% ipython --no-banner

In [1]: import numpy as np

In [2]: import numpy.linalg as la

In [3]: np.set_printoptions(suppress=True, linewidth=120)

In [4]: A = np.array([[6, 1, 5, 6, 3, 3],
   ...:     [1, 4, 4, 6, 3, 3],
   ...:     [5, 4, 6, 4, 4, 2],
   ...:     [6, 6, 4, 0, 5, 0],
   ...:     [3, 3, 4, 5, 4, 3],
   ...:     [3, 3, 2, 0, 3, 4]])

In [5]: q, r_ = la.qr(A)

In [6]: print(round(abs(r_[0, 0]), 2), np.round(la.norm(A[:, 0]), 2))
10.77 10.77

In [7]: print(np.round(np.abs(np.diag(r_)), 2))
[10.77  5.12  3.48  2.62  0.93  3.01]

In [8]: A2 = np.array([[-3, 7, 1], [-8, -6, -5], [-8, 3, 7]])

In [9]: arr = A2 + A2.T

In [10]: print(arr)
[[ -6  -1  -7]
 [ -1 -12  -2]
 [ -7  -2  14]]

In [11]: A2 = arr / np.sqrt((arr ** 2).mean(axis=1, keepdims=True))

In [12]: print(la.matrix_rank(arr - arr.mean(axis=1, keepdims=True)))
2

In [13]: print(round(float(la.eigvalsh(arr).min()), 2))
-12.64

In [14]: print(np.all(la.eigvalsh(arr) > 0))
False

In [15]: print([round(float(la.det(arr[:i, :i])), 2) + 0 for i in range(1, 4)])
[-6.0, 71.0, 1578.0]

In [16]: ev, V = la.eigh(arr)

In [17]: x = np.array([-2, 1, -1])

In [18]: print((np.sign(V[:, -1].round(6)) == np.sign(V[0, -1].round(6))).astype(int))
[1 1 0]

In [19]: print(x @ arr @ x)
-42

In [20]: print(x @ arr @ x / (x @ x), round(ev[0], 2), round(ev[-1], 2))
-7.0 -12.64 16.3

In [21]: print(np.round(V * np.abs(ev) @ V.T, 2))
[[ 8.87  1.55 -2.22]
 [ 1.55 12.11  0.23]
 [-2.22  0.23 15.62]]

In [22]: print(np.round(la.eigvalsh(arr[1:, 1:]), 2))
[-12.15  14.15]

In [23]: print(np.abs(arr).sum(axis=1).max(), np.round(np.abs(ev).max(), 2))
23 16.3

In [24]: print(np.round(V * np.maximum(ev, 0) @ V.T, 2))
[[ 1.43  0.28 -4.61]
 [ 0.28  0.05 -0.88]
 [-4.61 -0.88 14.81]]

In [25]: A2 = arr[0, 0] * arr[1:] - np.outer(arr[1:, 0], arr[0])

In [26]: print(A2)
[[   0   71    5]
 [   0    5 -133]]

In [27]: print(np.flatnonzero(~A2.round(6).any(axis=1)))
[]

In [28]: print(la.matrix_rank(A2), la.matrix_rank(arr))
2 3

In [29]: Z = np.array([[9, 9, 1, 5], [3, 0, 6, 4], [9, 4, 7, 7]])

In [30]: J = np.repeat(Z, 10 // 3, axis=0)

In [31]: rng = np.random.default_rng(9324)

In [32]: J = J + 0.05 * rng.normal(size=J.shape)

In [33]: print(J.round(2) + 0)
[[9.03 9.02 1.05 4.98]
 [9.09 8.95 0.95 5.01]
 [8.97 8.91 1.02 4.96]
 [3.02 0.04 6.02 3.98]
 [3.06 0.   5.97 4.02]
 [3.05 0.05 6.03 4.01]
 [9.05 4.01 6.97 7.07]
 [9.   3.91 7.03 6.99]
 [9.   4.   7.02 7.  ]]

In [34]: print(la.matrix_rank(J, rtol=0.1))
2

In [35]: print(np.argsort(-la.norm(J, axis=0).round(6), kind="stable")[:3])
[0 1 3]

In [36]: print(la.cond(J) > 100)
True

In [37]: print(round(float(la.norm(J, 2) / la.norm(J)), 2))
0.93

In [38]: C2 = J.T @ J

In [39]: print(la.matrix_rank(C2))
4

In [40]: print(np.round(la.svd(J, compute_uv=False) ** 2, 2))
[1159.71  172.31    1.64    0.01]

In [41]: print(C2.round(2))
[[516.38 350.55 271.66 361.53]
 [350.55 288.23 111.2  218.09]
 [271.66 111.2  258.52 234.77]
 [361.53 218.09 234.77 270.52]]

In [42]: W0 = np.load("test19.npy")

In [43]: print(W0.round(2))
[[-6.3  -0.42  7.76]
 [-3.71 -0.11  9.29]
 [ 9.02  0.81 -4.25]
 [ 3.18  0.6   9.46]
 [-8.46 -1.02 -5.24]
 [ 6.34  0.87  7.68]
 [-7.22 -0.94 -6.85]
 [ 8.65  1.03  4.91]
 [ 3.56  0.63  9.33]
 [ 5.45  0.8   8.35]
 [-8.36 -1.02 -5.4 ]
 [-2.87 -0.57 -9.56]
 [ 9.15  0.83 -3.95]
 [ 4.56  0.72  8.87]
 [ 1.52  0.44  9.87]
 [ 1.64  0.45  9.85]
 [ 7.49  0.96  6.56]
 [-3.97 -0.14  9.18]
 [ 9.39  1.06  3.26]
 [ 9.46  1.06  3.05]
 [-6.71 -0.48  7.4 ]
 [ 6.4   0.44 -7.67]
 [-8.93 -0.79  4.43]
 [ 9.25  1.06  3.66]
 [ 8.29  1.01  5.49]
 [ 4.85  0.25 -8.74]
 [-2.3  -0.52 -9.72]
 [ 6.25  0.87  7.76]]

In [44]: print(round(W0[0] @ W0[8], 2))
49.69

In [45]: print(round(la.norm(W0[0] - W0[8]), 2))
10.03

In [46]: print(round(float(la.norm(W0, 1)), 2), np.round(la.norm(W0, np.inf), 2))
197.53 15.02

In [47]: print(np.round(la.norm(W0, axis=1), 2))
[10. 10. 10. 10. 10. 10. 10. 10. 10. 10. 10. 10. 10. 10. 10. 10. 10. 10. 10. 10. 10. 10. 10. 10. 10. 10. 10. 10.]

In [48]: print(np.round(la.norm(W0, axis=0), 2))
[35.37  4.05 39.15]

In [49]: print(np.round(la.norm(W0[0], 1), 2), np.round(la.norm(W0[0], np.inf), 2))
14.48 7.76

In [50]: X = np.loadtxt("mat.csv", delimiter=",")

In [51]: print(X)
[[ 2.97 -0.96  4.51  0.18  2.14]
 [ 3.94 -1.83  3.56 -0.39  3.18]
 [ 2.15  0.37  5.43  1.17  0.99]
 [ 3.41 -0.25 -1.52 -0.69 -0.66]
 [ 2.02  0.06  5.41  1.15  0.89]
 [-0.61 -1.11  6.7   0.72  4.  ]
 [ 0.48 -0.73  5.31  0.57  2.75]
 [ 1.26  1.03 -1.98  0.07 -2.84]
 [ 3.04 -0.66  1.33 -0.32  1.23]
 [ 0.32 -0.13 -3.03 -0.63 -0.63]
 [-5.04  0.18 -1.55 -0.05  0.61]
 [ 0.98  2.64 -7.43 -0.24 -6.62]
 [ 4.12  0.98  2.55  0.88 -1.75]
 [ 2.18  1.55 -0.51  0.77 -3.2 ]
 [ 3.02 -0.98  4.42  0.13  2.03]]

In [52]: cen = X - X.mean(axis=0)

In [53]: Uu, sigma, Vh = la.svd(cen, full_matrices=False)

In [54]: print(np.round(Vh[0] * np.sign(Vh[0, np.abs(Vh[0]).argmax()]), 2))
[ 0.09 -0.19  0.82  0.06  0.53]

In [55]: print(np.round(np.abs(Vh[-1]), 2))
[0.03 0.49 0.17 0.85 0.01]

In [56]: print(np.round(cen.mean(axis=0), 2) + 0)
[0. 0. 0. 0. 0.]

In [57]: print(sigma.round(2))
[18.24  8.84  5.43  0.42  0.26]

In [58]: C2 = np.cov(X, rowvar=False)

In [59]: print(np.round(la.eigvalsh(C2)[::-1], 2) + 0)
[23.77  5.58  2.11  0.01  0.  ]

In [60]: print(C2.round(2))
[[ 5.3  -0.32  2.12  0.04 -0.12]
 [-0.32  1.36 -3.2   0.12 -3.1 ]
 [ 2.12 -3.2  16.43  1.53  9.56]
 [ 0.04  0.12  1.53  0.39  0.24]
 [-0.12 -3.1   9.56  0.24  7.98]]

In [61]: print(np.median(X, axis=0))
[ 2.15 -0.13  2.55  0.13  0.89]

In [62]: cen = X - X.mean(axis=0)

In [63]: V = la.svd(cen)[2][:3]

In [64]: A2 = cen - cen @ V.T @ V

In [65]: print(la.norm(A2, axis=1).round(6).argmax())
2

In [66]: print(np.round(A2.std(axis=0), 2))
[0.02 0.08 0.03 0.07 0.06]

In [67]: cen = (X - X.mean(axis=0)) / X.std(axis=0)

In [68]: print(np.round(cen.std(axis=0), 2))
[1. 1. 1. 1. 1.]

In [69]: coef = la.lstsq(np.delete(cen, 4, axis=1), cen[:, 4])[0]

In [70]: print(round(float(1 - np.var(cen[:, 4] - np.delete(cen, 4, axis=1) @ coef)), 2))
0.99

In [71]: print(coef.round(2))
[-0.22 -0.54  0.6  -0.13]

In [72]: f = np.array([-9, -6, 1])

In [73]: A2 = arr + np.outer(f, np.eye(3)[1])

In [74]: print(A2)
[[ -6. -10.  -7.]
 [ -1. -18.  -2.]
 [ -7.  -1.  14.]]

In [75]: print(la.matrix_rank(la.inv(A2) - la.inv(arr), tol=1e-8))
1

In [76]: print(np.round(la.det(A2) / la.det(arr), 2), np.round(1 + la.solve(arr, f)[1], 2))
1.34 1.34
